$ python3 -q
>>> import numpy as np
>>> np.set_printoptions(precision=2, suppress=True, linewidth=200, floatmode="fixed")
>>> def rnd(a):
...     return np.round(a, 2) + 0
... 
>>> data = np.loadtxt("data.csv", delimiter=",")
>>> print(rnd(data))
[[  3.08   6.49   6.64  -2.24   6.61  -3.80   6.82  11.80]
 [  1.76  -3.92 -22.43   4.10  24.10 -19.07   7.48   9.24]
 [  3.54   6.11  19.38  -9.93 -14.68  14.15   2.47   8.08]
 [  3.25   1.63  -5.68 -12.85   7.19  -0.52  17.62  16.46]
 [  1.23  -2.58   0.14  15.20   1.00  -6.64 -18.04  -7.33]
 [  2.04   3.55  -8.06   3.93  17.98 -14.05   7.42   7.46]
 [  2.59  -1.38  -6.56 -12.42  -2.50   6.30  11.88   7.44]
 [  0.31  -7.54 -15.69   8.37  -1.23  -2.24 -10.12 -13.52]
 [  2.49   2.95   0.21   9.33  16.11 -15.24  -2.63   9.45]
 [  2.71   2.55   3.22   6.87  11.13 -10.87  -3.36   9.72]
 [  0.90  -2.18  -4.46   8.77  -2.26  -1.49 -10.21 -10.27]
 [  3.57  15.00  22.82  -9.20  -5.33   8.08  12.05  10.37]
 [  1.09  -3.10   0.88  10.64  -6.93   0.88 -16.61 -10.81]
 [  2.74   6.05   4.25  -9.29  -1.74   5.15  12.02   6.86]
 [  2.46   4.25  -1.12  -9.70  -0.23   4.23  13.33   5.72]
 [  0.77  -9.16 -20.07   8.28   7.22  -8.66  -7.55  -5.77]
 [  4.34  18.81  32.64 -17.17 -13.52  17.05  17.14  13.97]
 [  1.86   4.89  14.87   0.68 -16.79  12.26  -7.52  -8.35]
 [  1.25  -2.77  -3.59   9.43   0.05  -3.67 -11.25  -6.42]
 [  0.71  -6.16 -11.62   5.48  -3.58   0.49  -8.35 -10.90]
 [  1.94   2.80   2.78   0.04  -3.06   2.48  -0.04  -1.34]
 [  2.93   7.60   9.69  -3.29   1.39   0.54   6.25   8.36]
 [  1.92  -4.82 -11.71  -1.46   4.00  -2.70   1.76   3.32]
 [  1.21  -5.74 -10.78   4.37  -0.07  -1.81  -6.30  -5.22]
 [  0.17 -11.76 -26.60   2.12  -0.37  -0.67  -3.42 -12.24]
 [  0.67  -9.78 -15.96   2.70  -6.18   3.12  -8.22 -11.06]
 [  3.67  12.42  15.70  -7.67   3.28   1.01  13.33  15.03]
 [  2.79   3.70  15.63 -18.72 -30.08  28.88   6.02  -2.45]
 [  1.48  -4.40  -0.99  -5.58 -19.05  15.69  -4.73  -9.37]
 [ -0.19  -8.15  -2.27   5.94 -28.33  18.28 -21.61 -28.51]
 [  2.32   5.37  13.04   1.00  -8.42   5.94  -4.31  -1.19]
 [  0.73  -9.57 -18.15   7.65   2.84  -5.30  -9.39  -7.79]
 [  2.68   1.19  -6.39  -8.62   5.98  -1.07  13.09  10.57]
 [  2.17   0.69  -4.83  -3.77   2.73  -0.46   6.34   4.13]
 [  0.94 -11.49 -23.04   5.51   6.80  -7.59  -6.12  -3.55]]
>>> left, sv, Vt = np.linalg.svd(data)
>>> vecs = Vt[:(sv > 1e-8).sum()]
>>> rng = np.random.default_rng(10248)
>>> x = data[24] + 3 * data[4] + rng.integers(2) * np.eye(8)[3]
>>> print(rnd(x))
[  3.85 -19.51 -26.17  48.73   2.62 -20.61 -57.53 -34.22]
>>> print(np.linalg.matrix_rank(np.vstack([data, x])))
6
>>> print(rnd(np.diag(vecs.T @ vecs)))
[0.70 0.59 0.86 0.43 0.51 0.38 0.69 0.84]
>>> M2 = np.array([[1, -3, 2],
...     [-3, -2, -3],
...     [-1, 3, -3],
...     [3, -2, 2],
...     [-1, 0, -2],
...     [-1, 2, 0],
...     [2, 1, 3],
...     [3, -2, 1]])
>>> print(np.vstack([data, M2.T]).shape)
(38, 8)
>>> print(np.linalg.matrix_rank(np.vstack([data, M2.T])))
8
>>> A = np.loadtxt("run4.csv", delimiter=",")
>>> print(A)
[[19.22 29.34 52.23 37.73 51.33 19.89 20.84 29.75  0.43 30.49]
 [20.53 28.86 49.73 39.51 48.87 18.49 19.71 29.12  1.09 29.19]
 [19.34 27.93 50.01 41.22 50.07 20.87 18.92 28.46  2.00 31.53]
 [21.03 28.78 50.46 40.77 49.12 20.15 22.07 30.90  1.16 30.78]
 [21.99 32.09 51.08 39.94 51.01 21.59 19.59 30.34  2.81 30.62]
 [21.04 31.75 50.64 39.94 49.23 20.84 18.30 28.84  0.20 28.73]
 [19.68 29.17 50.34 39.85 50.60 20.65 19.43 29.43 -0.11 29.45]
 [20.41 29.78 50.37 40.43 49.60 20.74 20.22 31.74 -0.31 31.65]
 [20.45 31.98 50.90 39.13 50.18 17.51 18.27 28.74 -0.72 29.30]
 [20.16 32.09 50.94 40.84 48.99 19.90 21.43 30.21 -0.42 32.32]
 [20.49 28.34 50.94 39.72 51.28 20.37 20.58 30.92 -0.95 32.27]
 [19.89 29.35 51.13 39.23 49.69 20.49 22.01 29.86  0.39 30.95]
 [19.20 30.93 48.80 41.28 51.49 20.09 19.29 29.90  0.36 28.95]
 [21.34 30.50 50.20 39.27 49.06 20.08 19.29 30.93 -1.14 30.45]
 [21.12 28.80 50.09 41.24 49.41 20.32 20.13 31.50  0.69 30.95]
 [21.88 31.49 50.19 38.33 49.94 20.65 20.03 29.14  1.44 30.08]
 [19.47 29.39 50.14 39.87 50.38 20.41 19.44 29.23 -1.77 29.99]
 [21.30 29.04 48.28 40.65 51.53 20.36 18.63 27.97  0.86 30.45]
 [20.21 30.03 50.04 37.54 50.92 19.86 18.74 31.96  0.34 30.16]
 [20.51 29.08 50.96 39.46 51.76 20.45 20.53 28.24 -0.40 27.80]
 [21.28 29.91 49.49 41.12 49.91 20.41 20.87 30.21  1.01 28.92]
 [19.26 29.96 49.46 39.15 51.61 19.24 20.30 31.68 -0.36 30.96]
 [21.58 28.43 51.62 39.29 49.19 19.96 20.40 27.81  0.45 30.67]
 [18.56 28.95 51.11 39.31 49.31 21.00 19.11 30.20 -0.33 30.57]
 [20.20 30.49 50.88 39.65 49.84 19.98 19.51 29.20  0.16 30.82]
 [19.73 29.46 50.54 38.77 50.23 21.00 20.10 30.30 -0.44 29.67]
 [19.52 30.83 50.66 38.52 51.20 19.56 21.01 29.50 -0.63 29.59]
 [21.57 29.48 51.47 38.08 50.10 19.67 20.72 30.04  0.64 29.65]]
>>> r0, g = data[29], data[16]
>>> print(rnd(r0 @ r0))
2523.38
>>> p = (r0 @ g) / (r0 @ r0) * r0
>>> print(rnd(p))
[ 0.03  1.31  0.36 -0.95  4.54 -2.93  3.46  4.56]
